In [1]: import numpy as np

In [2]: import numpy.linalg as la

In [3]: np.set_printoptions(precision=2, suppress=True, linewidth=160, floatmode="fixed")

In [4]: rng = np.random.default_rng(88198)

In [5]: M = rng.normal(size=(26, 3))

In [6]: M = 5 * M / la.norm(M, axis=1, keepdims=True)

In [7]: print(M)
[[-4.63 -1.33  1.32]
 [ 1.08  4.19  2.51]
 [-0.61 -3.68 -3.33]
 [ 2.92  4.04 -0.34]
 [ 3.93  2.46 -1.87]
 [ 2.49 -2.69  3.40]
 [ 3.24  2.40  2.95]
 [ 2.54  1.13  4.15]
 [-3.06 -3.78  1.16]
 [ 0.44 -4.23  2.63]
 [-1.10 -0.48  4.85]
 [ 2.26 -4.46  0.04]
 [ 2.11  1.33  4.33]
 [-1.99  4.41 -1.27]
 [-0.62  3.19  3.80]
 [ 4.09 -1.99  2.08]
 [ 1.51  1.10  4.64]
 [-0.89 -0.30  4.91]
 [-3.10 -3.51 -1.74]
 [-4.95 -0.68  0.02]
 [-2.13  3.75  2.54]
 [-4.30 -0.50  2.50]
 [ 3.35  3.11  2.02]
 [-0.61  0.26  4.96]
 [-3.01  1.31 -3.77]
 [ 1.39  2.57  4.06]]

In [8]: d = la.norm(M[:, None] - M[None], axis=-1)

In [9]: print(la.matrix_rank(d ** 2))
4

In [10]: print(d.shape)
(26, 26)

In [11]: print(la.norm(M, axis=1))
[5.00 5.00 5.00 5.00 5.00 5.00 5.00 5.00 5.00 5.00 5.00 5.00 5.00 5.00 5.00 5.00 5.00 5.00 5.00 5.00 5.00 5.00 5.00 5.00 5.00 5.00]

In [12]: print((d + 1e9 * np.eye(26)).round(6).argmin(axis=1))
[21 25 18  4  3 15 22 12 18  5 17  9  7 20 20  5 12 10  8  0 14  0  6 17 13 12]

In [13]: Xc = M - M.mean(axis=0)

In [14]: V = la.svd(Xc)[2][:1]

In [15]: A2 = Xc - Xc @ V.T @ V

In [16]: print((Xc @ V.T).std(axis=0))
[3.18]

In [17]: print(np.diag(V.T @ V))
[0.42 0.39 0.20]

In [18]: print(round(float(la.norm(A2) / la.norm(Xc)), 2))
0.73

In [19]: x0 = np.array([3, 3, 0])

In [20]: target = M @ x0

In [21]: print(np.round(la.solve(M.T @ M, M.T @ target), 2) + 0)
[3.00 3.00 0.00]

In [22]: target = target + 0.02 * rng.normal(size=26)

In [23]: print(target)
[-17.88  15.84 -12.87  20.86  19.21  -0.60  16.91  11.03 -20.48 -11.34  -4.76  -6.58  10.34   7.25   7.68   6.31   7.82  -3.60 -19.89 -16.90   4.84 -14.37
  19.39  -1.09  -5.07  11.86]

In [24]: beta, *_ = la.lstsq(M, target)

In [25]: print(beta.round())
[ 3.00  3.00 -0.00]

In [26]: print(beta.round(2) + 0)
[3.00 3.00 0.00]

In [27]: print(np.round(la.norm(target - M @ beta), 2))
0.12

In [28]: print(round(float(la.norm(M[14], 1)), 2), round(float(la.norm(M[14], np.inf)), 2))
7.61 3.8

In [29]: print(np.round(la.norm(M, 2), 2))
17.43

In [30]: labels = M[:, 0] > np.median(M[:, 0])

In [31]: r0 = M[labels].mean(axis=0) - M[~labels].mean(axis=0)

In [32]: print(round(float((((M - M.mean(axis=0)) @ r0 > 0) == labels).mean()), 2))
0.88

In [33]: print(r0)
[4.80 0.80 1.13]

In [34]: print(np.argsort(-np.abs(r0).round(6), kind="stable"))
[0 2 1]

In [35]: print(labels.astype(int))
[0 1 0 1 1 1 1 1 0 1 0 1 1 0 0 1 1 0 0 0 0 0 1 0 0 1]
